>>> import numpy as np
>>> np.set_printoptions(precision=2, suppress=True, linewidth=160)
>>> rd = lambda a: np.round(a, 2) + 0
>>> arr = np.loadtxt("out13.csv", delimiter=",")
>>> print(arr)
[[ 1.98 -2.28 -3.28]
 [ 1.35 -0.54 -1.98]
 [-0.75  0.3   1.1 ]
 [ 0.95  0.86 -1.08]
 [ 1.17 -0.84 -1.81]]
>>> # null space of dimension 1
>>> other = np.array([[4, 5], [5, 0]])
>>> Z = np.kron(other, arr)
>>> print(Z.shape)
(10, 6)
>>> r = np.linalg.matrix_rank(arr)
>>> print(r)
2
>>> N = np.linalg.svd(arr)[2][r:].T
>>> print(rd(N[:, 0] / N[np.abs(N[:, 0]).round(6).argmax(), 0]))
[ 1.   -0.19  0.73]
>>> print([int(np.linalg.matrix_rank(arr[:i])) for i in range(1, len(arr) + 1)])
[1, 2, 2, 2, 2]
>>> print(np.allclose(arr @ N, 0))
True
>>> print(rd(N @ N.T))
[[ 0.64 -0.12  0.47]
 [-0.12  0.02 -0.09]
 [ 0.47 -0.09  0.34]]
>>> Uu, s = np.linalg.svd(arr)
Traceback (most recent call last):
  File "<python-input-16>", line 1, in <module>
    Uu, s = np.linalg.svd(arr)
    ^^^^^
ValueError: too many values to unpack (expected 2)
>>> Uu, s, Vt = np.linalg.svd(arr, full_matrices=False)
>>> print(rd(np.cumsum(s ** 2) / np.sum(s ** 2)))
[0.93 1.   1.  ]
>>> print(Uu.shape, s.shape, Vt.shape)
(5, 3) (3,) (3, 3)
>>> print(np.abs(Uu[:, 0]).round(6).argmax())
0
>>> print(rd(s / s[0]))
[1.   0.27 0.  ]
>>> W = np.array([[2, 0, 0, 0], [2, 2, 0, -2], [2, 2, -2, 0]])
>>> beta = np.array([1, -1, 1, -3])
>>> act = np.maximum(arr @ W + beta, 0)
>>> print((act > 0).astype(int))
[[0 0 1 1]
 [0 0 1 0]
 [1 1 0 0]
 [1 0 1 0]
 [0 0 1 0]]
>>> print(np.linalg.matrix_rank(act))
4
>>> Z = np.array([[0, 0, -2], [2, 1, 0], [2, -1, -2], [1, 2, 0]])
>>> print(W @ Z)
[[ 0  0 -4]
 [ 2 -2 -4]
 [ 0  4  0]]
>>> print(rd(np.linalg.norm(arr) ** 2 / np.linalg.norm(arr, 2) ** 2))
1.07
>>> print(rd(np.linalg.norm(arr, axis=0)))
[2.93 2.65 4.51]
>>> print(rd(np.linalg.norm(arr, 2)))
5.78
>>> print(rd(np.linalg.norm(arr, axis=1)))
[4.46 2.46 1.36 1.68 2.31]
>>> print(rd(np.linalg.norm(arr[1] - arr[4])))
0.39
>>> print(rd(np.linalg.norm(arr[1], 1)), rd(np.linalg.norm(arr[1], np.inf)))
3.87 1.98
>>> print(rd(np.linalg.norm(arr, "nuc")))
7.36
>>> E = np.load("x.npy")
>>> print(E)
[[  2  -2   1   1  -2   0  -1  -1]
 [  4  -1  -1   3  -4   0   0  -3]
 [  6   1   0   2  -6  -1   2  -4]
 [  7   1  -1   4  -5   1   2  -5]
 [  9  -1  -1   6  -4   1   0  -7]
 [ 11   0  -2   7  -6  -1  -1  -6]
 [  9   2   0   5  -5   1  -1  -7]
 [  8   0  -2   3  -7   2   1  -9]
 [ 10   0  -4   1  -7   2  -1 -10]
 [ 11   0  -2   2  -7   2   0  -8]
 [ 13   2  -3   2  -6   1   1  -9]
 [ 15   0  -2   4  -8   2   2  -9]
 [ 13  -1   0   3  -7   1   1 -10]
 [ 14  -2  -1   3  -8  -1   3 -12]
 [ 16  -3  -3   1  -6   0   2 -14]
 [ 16  -3  -2   0  -7  -1   0 -16]
 [ 15  -5  -4   0  -8  -3  -1 -14]
 [ 14  -7  -2   1  -7  -2  -2 -14]]
>>> x = np.array([1, 1, 1, 3, 1, 2, 0, 0])
>>> rhs = E @ x
>>> beta, lr = np.zeros(8), 1 / np.linalg.norm(E, 2) ** 2
>>> for i in range(15):
...     beta -= lr * E.T @ (E @ beta - rhs)
...     if i % 5 == 0: print(i, round(np.linalg.norm(E @ beta - rhs), 2))
... 
0 41.03
5 34.56
10 29.32
>>> print(rd(np.linalg.cond(E)))
20.85
>>> labels = E[:, 1] > np.median(E[:, 1])
>>> r0 = E[labels].mean(axis=0) - E[~labels].mean(axis=0)
>>> print(np.argsort(-np.abs(r0).round(6), kind="stable"))
[1 7 5 0 3 4 2 6]
>>> print(rd(r0))
[-1.44  3.44 -0.33  1.33 -0.44  1.56  0.33  2.67]
>>> print(labels.astype(int))
[0 0 1 1 0 1 1 1 1 1 1 1 0 0 0 0 0 0]
>>> print(((E - E.mean(axis=0)) @ r0 > 0).astype(int))
[1 1 1 1 1 1 1 1 1 1 1 1 0 0 0 0 0 0]
>>> A = 5 * np.eye(7) + np.ones((7, 7))
>>> print(A)
[[6. 1. 1. 1. 1. 1. 1.]
 [1. 6. 1. 1. 1. 1. 1.]
 [1. 1. 6. 1. 1. 1. 1.]
 [1. 1. 1. 6. 1. 1. 1.]
 [1. 1. 1. 1. 6. 1. 1.]
 [1. 1. 1. 1. 1. 6. 1.]
 [1. 1. 1. 1. 1. 1. 6.]]
>>> # symmetric
>>> w, evecs = np.linalg.eigh(A)
>>> x = np.array([6, 6, 7, 1, 2, 6, 4])
>>> print(np.abs(A).sum(axis=1).max(), np.abs(w).max())
12.0 12.0
>>> x = np.ones(7)
>>> for _ in range(3):
...     x = A @ x
...     x /= np.linalg.norm(x)
...     print(round(x @ A @ x, 2))
... 
12.0
12.0
12.0
>>> print(rd(x))
[0.38 0.38 0.38 0.38 0.38 0.38 0.38]
>>> x = np.array([0, 9, -1])
>>> a = np.maximum(arr @ x, 0)
>>> print(np.flatnonzero(a > 1e-9))
[2 3]
>>> print(rd(a))
[0.   0.   1.6  8.82 0.  ]
>>> print(rd(arr.T @ a))
[ 7.18  8.07 -7.77]
>>> print(rd(np.maximum(arr @ (3 * x), 0)))
[ 0.    0.    4.8  26.46  0.  ]
>>> cov = np.cov(E, rowvar=False)
>>> print(rd(np.linalg.eigvalsh(cov)[::-1]))
[37.72  7.04  2.82  1.85  1.1   0.84  0.68  0.6 ]
>>> print(rd(np.polyfit(E[:, 2], E[:, 0], 1)))
[-1.8   7.82]
>>> other = np.linalg.inv(A)
>>> print(rd(np.linalg.cond(A)))
2.4
>>> print((np.abs(other) > 1e-9).astype(int))
[[1 1 1 1 1 1 1]
 [1 1 1 1 1 1 1]
 [1 1 1 1 1 1 1]
 [1 1 1 1 1 1 1]
 [1 1 1 1 1 1 1]
 [1 1 1 1 1 1 1]
 [1 1 1 1 1 1 1]]
>>> print(rd(other))
[[ 0.18 -0.02 -0.02 -0.02 -0.02 -0.02 -0.02]
 [-0.02  0.18 -0.02 -0.02 -0.02 -0.02 -0.02]
 [-0.02 -0.02  0.18 -0.02 -0.02 -0.02 -0.02]
 [-0.02 -0.02 -0.02  0.18 -0.02 -0.02 -0.02]
 [-0.02 -0.02 -0.02 -0.02  0.18 -0.02 -0.02]
 [-0.02 -0.02 -0.02 -0.02 -0.02  0.18 -0.02]
 [-0.02 -0.02 -0.02 -0.02 -0.02 -0.02  0.18]]
>>> print(rd(np.linalg.slogdet(A)[0]))
1.0
>>> mat = np.load("block8.npy")
>>> print(mat)
[[ 2  2  2  2  2  2  2  2  2  2  2]
 [ 2  4  4  4  4  4  4  4  4  4  4]
 [ 2  4  6  6  6  6  6  6  6  6  6]
 [ 2  4  6  8  8  8  8  8  8  8  8]
 [ 2  4  6  8 10 10 10 10 10 10 10]
 [ 2  4  6  8 10 12 12 12 12 12 12]
 [ 2  4  6  8 10 12 14 14 14 14 14]
 [ 2  4  6  8 10 12 14 16 16 16 16]
 [ 2  4  6  8 10 12 14 16 18 18 18]
 [ 2  4  6  8 10 12 14 16 18 20 20]
 [ 2  4  6  8 10 12 14 16 18 20 22]]
>>> # equal to its transpose
>>> rng = np.random.default_rng(856)
>>> labels = rng.permutation(11)
>>> print(labels)
[ 2  1  7  4  6  3  5  0  9  8 10]
>>> other = mat[labels][:, labels]
>>> print(np.diag(other))
[ 6  4 16 10 14  8 12  2 20 18 22]
>>> print(np.trace(other))
132
>>> Uu, s, Vt = np.linalg.svd(mat, full_matrices=False)
>>> print(rd(np.abs(Vt[0])))
[0.06 0.11 0.17 0.22 0.26 0.3  0.34 0.37 0.39 0.41 0.42]
>>> print(rd(np.cumsum(s ** 2) / np.sum(s ** 2)))
[0.98 1.   1.   1.   1.   1.   1.   1.   1.   1.   1.  ]
>>> print(rd(Uu.T @ mat @ Vt.T))
[[107.36   0.     0.     0.     0.     0.     0.     0.     0.     0.     0.  ]
 [  0.    12.08   0.     0.     0.     0.     0.     0.     0.     0.     0.  ]
 [  0.     0.     4.46   0.     0.     0.     0.     0.     0.     0.     0.  ]
 [  0.     0.     0.     2.36   0.     0.     0.     0.     0.     0.     0.  ]
 [  0.     0.     0.     0.     1.5    0.     0.     0.     0.     0.     0.  ]
 [  0.     0.     0.     0.     0.     1.07   0.     0.     0.     0.     0.  ]
 [  0.     0.     0.     0.     0.     0.     0.83   0.     0.     0.     0.  ]
 [  0.     0.     0.     0.     0.     0.     0.     0.68   0.     0.     0.  ]
 [  0.     0.     0.     0.     0.     0.     0.     0.     0.59   0.     0.  ]
 [  0.     0.     0.     0.     0.     0.     0.     0.     0.     0.54   0.  ]
 [  0.     0.     0.     0.     0.     0.     0.     0.     0.     0.     0.51]]
>>> print(rd(Uu.T @ Uu))
[[1. 0. 0. 0. 0. 0. 0. 0. 0. 0. 0.]
 [0. 1. 0. 0. 0. 0. 0. 0. 0. 0. 0.]
 [0. 0. 1. 0. 0. 0. 0. 0. 0. 0. 0.]
 [0. 0. 0. 1. 0. 0. 0. 0. 0. 0. 0.]
 [0. 0. 0. 0. 1. 0. 0. 0. 0. 0. 0.]
 [0. 0. 0. 0. 0. 1. 0. 0. 0. 0. 0.]
 [0. 0. 0. 0. 0. 0. 1. 0. 0. 0. 0.]
 [0. 0. 0. 0. 0. 0. 0. 1. 0. 0. 0.]
 [0. 0. 0. 0. 0. 0. 0. 0. 1. 0. 0.]
 [0. 0. 0. 0. 0. 0. 0. 0. 0. 1. 0.]
 [0. 0. 0. 0. 0. 0. 0. 0. 0. 0. 1.]]
>>> print(rd(s))
[107.36  12.08   4.46   2.36   1.5    1.07   0.83   0.68   0.59   0.54   0.51]
